>>> import numpy as np
>>> np.set_printoptions(precision=2, suppress=True, linewidth=140, sign=" ")
>>> J = np.loadtxt("arr.csv", delimiter=",")
>>> J
array([[ 5.,  6.,  5.,  9.,  5.,  6.,  5.,  6.,  9., 10.],
       [ 1.,  2.,  1.,  5.,  1.,  2.,  1.,  2.,  5.,  6.],
       [ 4.,  5.,  4.,  8.,  4.,  5.,  4.,  5.,  8.,  9.],
       [-2., -1., -2.,  2., -2., -1., -2., -1.,  2.,  3.]])
>>> G = J.T @ J
>>> np.round(np.linalg.svd(J, compute_uv=False) ** 2, 2) + 0
array([ 910.67,   45.33,    0.  ,    0.  ])
>>> G
array([[  46.,   54.,   46.,   78.,   46.,   54.,   46.,   54.,   78.,   86.],
       [  54.,   66.,   54.,  102.,   54.,   66.,   54.,   66.,  102.,  114.],
       [  46.,   54.,   46.,   78.,   46.,   54.,   46.,   54.,   78.,   86.],
       [  78.,  102.,   78.,  174.,   78.,  102.,   78.,  102.,  174.,  198.],
       [  46.,   54.,   46.,   78.,   46.,   54.,   46.,   54.,   78.,   86.],
       [  54.,   66.,   54.,  102.,   54.,   66.,   54.,   66.,  102.,  114.],
       [  46.,   54.,   46.,   78.,   46.,   54.,   46.,   54.,   78.,   86.],
       [  54.,   66.,   54.,  102.,   54.,   66.,   54.,   66.,  102.,  114.],
       [  78.,  102.,   78.,  174.,   78.,  102.,   78.,  102.,  174.,  198.],
       [  86.,  114.,   86.,  198.,   86.,  114.,   86.,  114.,  198.,  226.]])
>>> np.trace(G), (J ** 2).sum()
(np.float64(956.0), np.float64(956.0))
>>> vec = np.array([2, -1, 3, 2, -3, -1, 2, 0, 3, 0])
>>> J @ np.ones(10)
array([66., 26., 56., -4.])
>>> np.sign((J @ vec).round(6))
array([ 1.,  1.,  1.,  1.])
>>> np.linalg.norm(J @ vec) <= np.linalg.norm(J, 2) * np.linalg.norm(vec) + 1e-9
np.True_
>>> J * vec
array([[ 10.,  -6.,  15.,  18., -15.,  -6.,  10.,   0.,  27.,   0.],
       [  2.,  -2.,   3.,  10.,  -3.,  -2.,   2.,   0.,  15.,   0.],
       [  8.,  -5.,  12.,  16., -12.,  -5.,   8.,   0.,  24.,   0.],
       [ -4.,   1.,  -6.,   4.,   6.,   1.,  -4.,  -0.,   6.,   0.]])
>>> (J * vec).sum(axis=1)
array([ 53.,  25.,  46.,   4.])
>>> J @ np.eye(10)[2]
array([ 5.,  1.,  4., -2.])
>>> left, sig, Vh = np.linalg.svd(J)
>>> sig.round(2) + 0
array([ 30.18,   6.73,   0.  ,   0.  ])
>>> np.argmax(sig[:-1] / (sig[1:] + 1e-6)) + 1
np.int64(2)
>>> out = left[:, :2] @ np.diag(sig[:2]) @ Vh[:2]
>>> np.round(np.linalg.norm(J - out) / np.linalg.norm(J), 2)
np.float64(0.0)
>>> out
array([[ 5.,  6.,  5.,  9.,  5.,  6.,  5.,  6.,  9., 10.],
       [ 1.,  2.,  1.,  5.,  1.,  2.,  1.,  2.,  5.,  6.],
       [ 4.,  5.,  4.,  8.,  4.,  5.,  4.,  5.,  8.,  9.],
       [-2., -1., -2.,  2., -2., -1., -2., -1.,  2.,  3.]])
>>> round(float(np.linalg.norm(J - out, 2)), 2), np.round(sig[2], 2)
(0.0, np.float64(0.0))
>>> F = np.array([[2, 8, -1, -2, -1, -1, 9, 3],
...     [8, 4, 0, 1, 8, 3, -4, -2],
...     [-1, 0, 10, -6, 9, 1, -1, -5],
...     [-2, 1, -6, -6, -9, 7, -8, -9],
...     [-1, 8, 9, -9, 2, -1, 2, -2],
...     [-1, 3, 1, 7, -1, -10, 0, 2],
...     [9, -4, -1, -8, 2, 0, -8, 5],
...     [3, -2, -5, -9, -2, 2, 5, -4]])
>>> ev, evecs = np.linalg.eigvalsh(F)
Traceback (most recent call last):
  File "<python-input-23>", line 1, in <module>
    ev, evecs = np.linalg.eigvalsh(F)
    ^^^^^^^^^
ValueError: too many values to unpack (expected 2)
>>> ev, evecs = np.linalg.eigh(F)
>>> ev
array([-22.76, -17.6 , -10.25,  -6.03,  -0.33,  10.83,  14.59,  21.55])
>>> np.round(evecs.T @ evecs, 2) + 0
array([[ 1.,  0.,  0.,  0.,  0.,  0.,  0.,  0.],
       [ 0.,  1.,  0.,  0.,  0.,  0.,  0.,  0.],
       [ 0.,  0.,  1.,  0.,  0.,  0.,  0.,  0.],
       [ 0.,  0.,  0.,  1.,  0.,  0.,  0.,  0.],
       [ 0.,  0.,  0.,  0.,  1.,  0.,  0.,  0.],
       [ 0.,  0.,  0.,  0.,  0.,  1.,  0.,  0.],
       [ 0.,  0.,  0.,  0.,  0.,  0.,  1.,  0.],
       [ 0.,  0.,  0.,  0.,  0.,  0.,  0.,  1.]])
>>> np.round(evecs.T @ F @ evecs, 2) + 0
array([[-22.76,   0.  ,   0.  ,   0.  ,   0.  ,   0.  ,   0.  ,   0.  ],
       [  0.  , -17.6 ,   0.  ,   0.  ,   0.  ,   0.  ,   0.  ,   0.  ],
       [  0.  ,   0.  , -10.25,   0.  ,   0.  ,   0.  ,   0.  ,   0.  ],
       [  0.  ,   0.  ,   0.  ,  -6.03,   0.  ,   0.  ,   0.  ,   0.  ],
       [  0.  ,   0.  ,   0.  ,   0.  ,  -0.33,   0.  ,   0.  ,   0.  ],
       [  0.  ,   0.  ,   0.  ,   0.  ,   0.  ,  10.83,   0.  ,   0.  ],
       [  0.  ,   0.  ,   0.  ,   0.  ,   0.  ,   0.  ,  14.59,   0.  ],
       [  0.  ,   0.  ,   0.  ,   0.  ,   0.  ,   0.  ,   0.  ,  21.55]])
>>> np.abs(evecs[:, -1]).round(6).argmax()
np.int64(2)
>>> arr = np.array([[1, 0, -1, -3, 0, 1],
...     [0, -2, 0, 0, 0, 0],
...     [-2, 0, -2, -3, -1, 2],
...     [-3, 0, -3, -1, -3, 0],
...     [-3, 0, 0, -3, -2, -3],
...     [-1, 0, 2, -3, 0, 1]])
>>> arr
array([[ 1,  0, -1, -3,  0,  1],
       [ 0, -2,  0,  0,  0,  0],
       [-2,  0, -2, -3, -1,  2],
       [-3,  0, -3, -1, -3,  0],
       [-3,  0,  0, -3, -2, -3],
       [-1,  0,  2, -3,  0,  1]])
>>> (arr != 0).astype(int)
array([[ 1,  0,  1,  1,  0,  1],
       [ 0,  1,  0,  0,  0,  0],
       [ 1,  0,  1,  1,  1,  1],
       [ 1,  0,  1,  1,  1,  0],
       [ 1,  0,  0,  1,  1,  1],
       [ 1,  0,  1,  1,  0,  1]])
>>> round(float(np.linalg.det(arr)), 2)
-396.0
>>> mat = np.loadtxt("block11.csv", delimiter=",")
>>> mat
array([[ 1.  ,  0.9 ,  0.81,  0.73,  0.66,  0.59,  0.53],
       [ 0.9 ,  1.  ,  0.9 ,  0.81,  0.73,  0.66,  0.59],
       [ 0.81,  0.9 ,  1.  ,  0.9 ,  0.81,  0.73,  0.66],
       [ 0.73,  0.81,  0.9 ,  1.  ,  0.9 ,  0.81,  0.73],
       [ 0.66,  0.73,  0.81,  0.9 ,  1.  ,  0.9 ,  0.81],
       [ 0.59,  0.66,  0.73,  0.81,  0.9 ,  1.  ,  0.9 ],
       [ 0.53,  0.59,  0.66,  0.73,  0.81,  0.9 ,  1.  ]])
>>> round(np.abs(np.linalg.eigvals(mat)).max(), 2)
np.float64(5.6)
>>> np.sort(np.abs(np.linalg.eigvals(mat)))
array([ 0.06,  0.06,  0.09,  0.13,  0.26,  0.8 ,  5.6 ])
>>> (mat + mat.T) / 2
array([[ 1.  ,  0.9 ,  0.81,  0.73,  0.66,  0.59,  0.53],
       [ 0.9 ,  1.  ,  0.9 ,  0.81,  0.73,  0.66,  0.59],
       [ 0.81,  0.9 ,  1.  ,  0.9 ,  0.81,  0.73,  0.66],
       [ 0.73,  0.81,  0.9 ,  1.  ,  0.9 ,  0.81,  0.73],
       [ 0.66,  0.73,  0.81,  0.9 ,  1.  ,  0.9 ,  0.81],
       [ 0.59,  0.66,  0.73,  0.81,  0.9 ,  1.  ,  0.9 ],
       [ 0.53,  0.59,  0.66,  0.73,  0.81,  0.9 ,  1.  ]])
>>> np.allclose(mat @ mat.T, mat.T @ mat)
True
>>> vec = np.ones(7)
>>> for _ in range(4):
...     vec = mat @ vec
...     vec /= np.linalg.norm(vec)
...     print(round(vec @ mat @ vec, 2))
... 
5.6
5.6
5.6
5.6
>>> round(np.linalg.eigvalsh(mat)[-1], 2)
np.float64(5.6)
>>> vec
array([ 0.35,  0.38,  0.39,  0.4 ,  0.39,  0.38,  0.35])
>>> ev, evecs = np.linalg.eigh(mat)
>>> vec = np.array([-1, -2, 0, -1, 1, 0, -1])
>>> np.round(np.abs(mat).sum(axis=1).max(), 2), round(float(np.abs(ev).max()), 2)
(np.float64(5.88), 5.6)
>>> evecs * np.maximum(ev, 0) @ evecs.T
array([[ 1.  ,  0.9 ,  0.81,  0.73,  0.66,  0.59,  0.53],
       [ 0.9 ,  1.  ,  0.9 ,  0.81,  0.73,  0.66,  0.59],
       [ 0.81,  0.9 ,  1.  ,  0.9 ,  0.81,  0.73,  0.66],
       [ 0.73,  0.81,  0.9 ,  1.  ,  0.9 ,  0.81,  0.73],
       [ 0.66,  0.73,  0.81,  0.9 ,  1.  ,  0.9 ,  0.81],
       [ 0.59,  0.66,  0.73,  0.81,  0.9 ,  1.  ,  0.9 ],
       [ 0.53,  0.59,  0.66,  0.73,  0.81,  0.9 ,  1.  ]])
>>> evecs * np.sqrt(ev) @ evecs.T
array([[ 0.77,  0.42,  0.3 ,  0.24,  0.2 ,  0.16,  0.14],
       [ 0.42,  0.69,  0.39,  0.28,  0.23,  0.19,  0.16],
       [ 0.3 ,  0.39,  0.67,  0.38,  0.28,  0.23,  0.2 ],
       [ 0.24,  0.28,  0.38,  0.67,  0.38,  0.28,  0.24],
       [ 0.2 ,  0.23,  0.28,  0.38,  0.67,  0.39,  0.3 ],
       [ 0.16,  0.19,  0.23,  0.28,  0.39,  0.69,  0.42],
       [ 0.14,  0.16,  0.2 ,  0.24,  0.3 ,  0.42,  0.77]])
>>> (np.sign(evecs[:, -1].round(6)) == np.sign(evecs[0, -1].round(6))).astype(int)
array([ 1,  1,  1,  1,  1,  1,  1])
>>> vec = np.array([2, 1, 2, 2, 0, 1, 1])
>>> y = mat @ vec
>>> y
array([ 7.1 ,  7.47,  7.71,  7.61,  7.18,  6.82,  6.33])
>>> np.round(np.linalg.solve(mat, y), 2) + 0
array([ 2.,  1.,  2.,  2.,  0.,  1.,  1.])
>>> np.round(np.linalg.solve(mat.T, mat[2]), 2) + 0
array([ 0.,  0.,  1.,  0.,  0.,  0.,  0.])
>>> ev, evecs = np.linalg.eigh(mat)
>>> (ev > 1e-8).sum(), (ev < -1e-8).sum()
(np.int64(7), np.int64(0))
>>> ev
array([ 0.06,  0.06,  0.09,  0.13,  0.26,  0.8 ,  5.6 ])
>>> np.linalg.eigvalsh(mat + -1 * np.eye(7))
array([-0.94, -0.94, -0.91, -0.87, -0.74, -0.2 ,  4.6 ])
>>> np.abs(evecs[:, -1])
array([ 0.35,  0.38,  0.39,  0.4 ,  0.39,  0.38,  0.35])
>>> np.linalg.svd(mat, compute_uv=False)
array([ 5.6 ,  0.8 ,  0.26,  0.13,  0.09,  0.06,  0.06])
>>> np.round(evecs.T @ evecs, 2) + 0
array([[ 1.,  0.,  0.,  0.,  0.,  0.,  0.],
       [ 0.,  1.,  0.,  0.,  0.,  0.,  0.],
       [ 0.,  0.,  1.,  0.,  0.,  0.,  0.],
       [ 0.,  0.,  0.,  1.,  0.,  0.,  0.],
       [ 0.,  0.,  0.,  0.,  1.,  0.,  0.],
       [ 0.,  0.,  0.,  0.,  0.,  1.,  0.],
       [ 0.,  0.,  0.,  0.,  0.,  0.,  1.]])
>>> evecs @ np.diag(ev) @ evecs.T
array([[ 1.  ,  0.9 ,  0.81,  0.73,  0.66,  0.59,  0.53],
       [ 0.9 ,  1.  ,  0.9 ,  0.81,  0.73,  0.66,  0.59],
       [ 0.81,  0.9 ,  1.  ,  0.9 ,  0.81,  0.73,  0.66],
       [ 0.73,  0.81,  0.9 ,  1.  ,  0.9 ,  0.81,  0.73],
       [ 0.66,  0.73,  0.81,  0.9 ,  1.  ,  0.9 ,  0.81],
       [ 0.59,  0.66,  0.73,  0.81,  0.9 ,  1.  ,  0.9 ],
       [ 0.53,  0.59,  0.66,  0.73,  0.81,  0.9 ,  1.  ]])
>>> np.round(np.linalg.eigvalsh(mat @ mat), 2) + 0
array([  0.  ,   0.  ,   0.01,   0.02,   0.07,   0.65,  31.37])
>>> np.abs(evecs[:, -1]).round(6).argmax()
np.int64(3)
>>> np.round(evecs.T @ mat @ evecs, 2) + 0
array([[ 0.06,  0.  ,  0.  ,  0.  ,  0.  ,  0.  ,  0.  ],
       [ 0.  ,  0.06,  0.  ,  0.  ,  0.  ,  0.  ,  0.  ],
       [ 0.  ,  0.  ,  0.09,  0.  ,  0.  ,  0.  ,  0.  ],
       [ 0.  ,  0.  ,  0.  ,  0.13,  0.  ,  0.  ,  0.  ],
       [ 0.  ,  0.  ,  0.  ,  0.  ,  0.26,  0.  ,  0.  ],
       [ 0.  ,  0.  ,  0.  ,  0.  ,  0.  ,  0.8 ,  0.  ],
       [ 0.  ,  0.  ,  0.  ,  0.  ,  0.  ,  0.  ,  5.6 ]])
>>> E = np.loadtxt("m.csv", delimiter=",")
>>> E
array([[ 0.27, -0.21, -0.62,  0.57,  0.35],
       [-1.18, -2.28,  2.61, -0.94,  1.85],
       [-0.47, -0.09, -1.12,  0.04,  1.26],
       [-0.4 ,  0.16,  0.85, -0.37,  0.19],
       [-0.35, -0.48,  0.77, -0.56,  0.41],
       [ 0.03, -1.03, -0.77,  0.26,  0.66],
       [ 0.2 ,  1.26,  0.29,  0.03, -1.18],
       [-1.04, -0.63,  1.26, -0.57,  1.59],
       [-0.65, -1.11, -1.58,  0.74,  2.53],
       [-0.86, -0.72,  4.84, -1.23,  1.21],
       [-1.08, -1.36,  2.87, -0.88,  1.39],
       [-2.74, -3.66,  5.21, -3.02,  4.28],
       [ 0.52,  0.43,  2.65, -0.56, -1.19],
       [-0.25, -1.3 ,  2.25, -0.95,  0.82],
       [ 1.37, -0.91, -0.91,  1.37, -0.68],
       [-0.78, -1.77,  0.81, -0.93,  2.12],
       [-0.74, -0.47,  2.61, -1.  ,  1.09],
       [ 0.93,  0.73,  2.42,  0.28, -2.05],
       [-1.09, -1.99,  1.1 , -1.27,  2.26],
       [-0.04,  0.14,  1.36, -0.54, -0.06],
       [-0.77, -0.61,  2.01, -0.93,  0.79],
       [ 1.33, -1.34, -3.44,  2.29,  0.49],
       [-0.39,  1.52, -1.46, -0.38, -0.42]])
>>> D = np.linalg.norm(E[:, None] - E[None], axis=-1)
>>> D[1].round(6).argsort(kind="stable")[:4]
array([  1,  10,  18,  13])
>>> np.flatnonzero(D[1] < D.mean() / 2)
array([  1,  10,  13,  18])
>>> np.unravel_index(D.round(6).argmax(), D.shape)
(np.int64(11), np.int64(21))
>>> D[:5, :5]
array([[ 0.  ,  4.62,  1.39,  1.91,  1.92],
       [ 4.62,  0.  ,  4.53,  3.57,  3.09],
       [ 1.39,  4.53,  0.  ,  2.29,  2.2 ],
       [ 1.91,  3.57,  2.29,  0.  ,  0.71],
       [ 1.92,  3.09,  2.2 ,  0.71,  0.  ]])
>>> Z = E[[0, 9]].astype(float)
>>> for _ in range(7):
...     lab = np.linalg.norm(E[:, None] - Z, axis=-1).argmin(axis=1)
...     Z = np.array([E[lab == j].mean(axis=0) for j in range(2)])
... 
>>> lab
array([ 0,  1,  0,  0,  0,  0,  0,  1,  0,  1,  1,  1,  0,  1,  0,  1,  1,  0,  1,  0,  1,  0,  0])
>>> np.bincount(lab)
array([ 13,  10])
>>> np.abs(Z[1] - Z[0]).argmax()
np.int64(2)
